$ ipython --no-banner

In [1]: import numpy as np

In [2]: np.set_printoptions(suppress=True, linewidth=200)

In [3]: A = np.loadtxt("layer10.csv", delimiter=",")

In [4]: A
Out[4]: 
array([[-4., -2.,  4., -2.,  4.],
       [-6., -3.,  6., -3.,  6.],
       [-2., -1.,  2., -1.,  2.]])

In [5]: Uu, sv, Vt = np.linalg.svd(A)

In [6]: sv.round(2) + 0
Out[6]: array([14.,  0.,  0.])

In [7]: np.argmax(sv[:-1] / (sv[1:] + 1e-6)) + 1
Out[7]: np.int64(1)

In [8]: out = Uu[:, :1] @ np.diag(sv[:1]) @ Vt[:1]

In [9]: round(np.abs(A - out).max(), 2)
Out[9]: np.float64(0.0)

In [10]: np.linalg.matrix_rank(out)
Out[10]: np.int64(1)

In [11]: round(np.linalg.norm(A - out) / np.linalg.norm(A), 2)
Out[11]: np.float64(0.0)

In [12]: rng = np.random.default_rng(20)

In [13]: J = np.eye(6, dtype=int)[rng.permutation(6)] * np.array([2, 2, 2, -2, 1, 1])

In [14]: J
Out[14]: 
array([[ 2,  0,  0,  0,  0,  0],
       [ 0,  0,  0,  0,  1,  0],
       [ 0,  2,  0,  0,  0,  0],
       [ 0,  0,  0,  0,  0,  1],
       [ 0,  0,  0, -2,  0,  0],
       [ 0,  0,  2,  0,  0,  0]])

In [15]: # 2 groups of indices that never mix

In [16]: x0 = np.array([4, 0, 3, 7, 5, 7])

In [17]: (J @ x0).argmax()
Out[17]: np.int64(0)

In [18]: (J * x0).sum(axis=1)
Out[18]: array([  8,   5,   0,   7, -14,   6])

In [19]: np.einsum("ij,j->i", J, x0)
Out[19]: array([  8,   5,   0,   7, -14,   6])

In [20]: J * x0
Out[20]: 
array([[  8,   0,   0,   0,   0,   0],
       [  0,   0,   0,   0,   5,   0],
       [  0,   0,   0,   0,   0,   0],
       [  0,   0,   0,   0,   0,   7],
       [  0,   0,   0, -14,   0,   0],
       [  0,   0,   6,   0,   0,   0]])

In [21]: np.linalg.norm(J @ x0) <= np.linalg.norm(J, 2) * np.linalg.norm(x0) + 1e-9
Out[21]: np.True_

In [22]: np.sign((J @ x0).round(6))
Out[22]: array([ 1,  1,  0,  1, -1,  1])

In [23]: (J - J.T) / 2
Out[23]: 
array([[ 0. ,  0. ,  0. ,  0. ,  0. ,  0. ],
       [ 0. ,  0. , -1. ,  0. ,  0.5,  0. ],
       [ 0. ,  1. ,  0. ,  0. ,  0. , -1. ],
       [ 0. ,  0. ,  0. ,  0. ,  1. ,  0.5],
       [ 0. , -0.5,  0. , -1. ,  0. ,  0. ],
       [ 0. ,  0. ,  1. , -0.5,  0. ,  0. ]])

In [24]: np.trace(J)
Out[24]: np.int64(2)

In [25]: round(float(np.abs(np.linalg.eigvals(J)).max()), 2)
Out[25]: 2.0

In [26]: round(np.linalg.det(J), 2)
Out[26]: np.float64(-16.0)

In [27]: np.round(np.linalg.norm(J, axis=0), 2)
Out[27]: array([2., 2., 2., 2., 1., 1.])

In [28]: np.round(np.linalg.pinv(J), 2)
Out[28]: 
array([[ 0.5,  0. ,  0. ,  0. ,  0. ,  0. ],
       [ 0. ,  0. ,  0.5,  0. ,  0. ,  0. ],
       [ 0. ,  0. ,  0. ,  0. ,  0. ,  0.5],
       [ 0. ,  0. ,  0. ,  0. , -0.5,  0. ],
       [ 0. ,  1. ,  0. ,  0. ,  0. ,  0. ],
       [ 0. ,  0. ,  0. ,  1. ,  0. ,  0. ]])

In [29]: out = np.array([[1, 1], [0, 2], [3, 3], [1, 0], [1, 3], [0, 3]])

In [30]: np.einsum("ik,kj->ji", J, out)
Out[30]: 
array([[ 2,  1,  0,  0, -2,  6],
       [ 2,  3,  4,  3,  0,  6]])

In [31]: J @ out
Out[31]: 
array([[ 2,  2],
       [ 1,  3],
       [ 0,  4],
       [ 0,  3],
       [-2,  0],
       [ 6,  6]])

In [32]: np.vstack([J, out.T]).shape
Out[32]: (8, 6)

In [33]: np.einsum("ij->j", J)
Out[33]: array([ 2,  2,  2, -2,  1,  1])

In [34]: u = np.array([4, 7, 7, 2, 1, 1])

In [35]: out = J + np.outer(u, np.eye(6)[1])

In [36]: np.linalg.matrix_rank(np.linalg.inv(out) - np.linalg.inv(J), tol=1e-8)
Out[36]: np.int64(1)

In [37]: np.round(np.linalg.det(out) / np.linalg.det(J), 2), round(float(1 + np.linalg.solve(J, u)[1]), 2)
Out[37]: (np.float64(4.5), 4.5)
